>>> import numpy as np
>>> from numpy import linalg as LA
>>> np.set_printoptions(precision=2, suppress=True, linewidth=160)
>>> data = np.load("out17.npy")
>>> data.round(2) + 0
array([[ -5.06,  11.09,  10.22,  27.95,  -5.35,   3.3 ,   4.13],
       [ -2.64,   8.26,   5.64,  19.17,  -1.89,   1.13,   2.63],
       [ -1.9 ,   7.28,   4.31,  16.34,  -0.95,   0.5 ,   2.18],
       [ -0.5 ,   5.04,   1.85,  10.46,   0.59,  -0.64,   1.32],
       [ -0.35,   4.75,   1.59,   9.75,   0.73,  -0.75,   1.23],
       [ -0.03,   4.07,   1.05,   8.16,   0.98,  -0.98,   1.02],
       [  0.62,   1.75,  -0.06,   3.29,   1.05,  -1.23,   0.47],
       [  0.63,   1.57,  -0.09,   2.96,   1.  ,  -1.2 ,   0.43],
       [  0.63,   1.26,  -0.12,   2.4 ,   0.88,  -1.13,   0.38],
       [  0.59,   0.94,  -0.13,   1.82,   0.72,  -1.01,   0.32],
       [  0.51,   0.65,  -0.11,   1.31,   0.55,  -0.84,   0.26],
       [  0.51,   0.63,  -0.11,   1.28,   0.53,  -0.83,   0.25],
       [ -0.58,  -0.05,  -0.2 ,  -0.71,   0.  ,   0.85,  -0.35],
       [ -0.74,   0.  ,  -0.34,  -0.89,   0.11,   1.08,  -0.48],
       [ -0.83,   0.04,  -0.43,  -0.99,   0.19,   1.2 ,  -0.56],
       [ -1.16,   0.28,  -0.94,  -1.42,   0.69,   1.67,  -0.91],
       [ -2.1 ,   2.74,  -6.99,  -5.23,   7.14,   3.23,  -3.9 ],
       [ -2.11,   3.05,  -7.87,  -5.78,   8.09,   3.3 ,  -4.28],
       [ -2.11,   3.21,  -8.33,  -6.07,   8.59,   3.33,  -4.48],
       [ -2.06,   4.13, -11.05,  -7.8 ,  11.53,   3.41,  -5.64],
       [ -1.83,   5.45, -15.3 , -10.57,  16.1 ,   3.35,  -7.4 ],
       [ -1.69,   6.  , -17.13, -11.79,  18.07,   3.28,  -8.15],
       [ -1.29,   7.21, -21.36, -14.63,  22.61,   3.02,  -9.84],
       [ -0.52,   9.  , -28.07, -19.25,  29.8 ,   2.42, -12.48]])
>>> r0, g = data[16], data[7]
>>> print(round(r0 @ r0, 2))
164.7
>>> round(float(r0 @ g), 2)
-10.34
>>> pr = (r0 @ g) / (r0 @ r0) * r0
>>> LA.matrix_rank(np.outer(r0, g))
np.int64(1)
>>> pr
array([ 0.13, -0.17,  0.44,  0.33, -0.45, -0.2 ,  0.24])
>>> round(float(LA.norm(r0 + g) ** 2 + LA.norm(r0 - g) ** 2), 2)
357.95
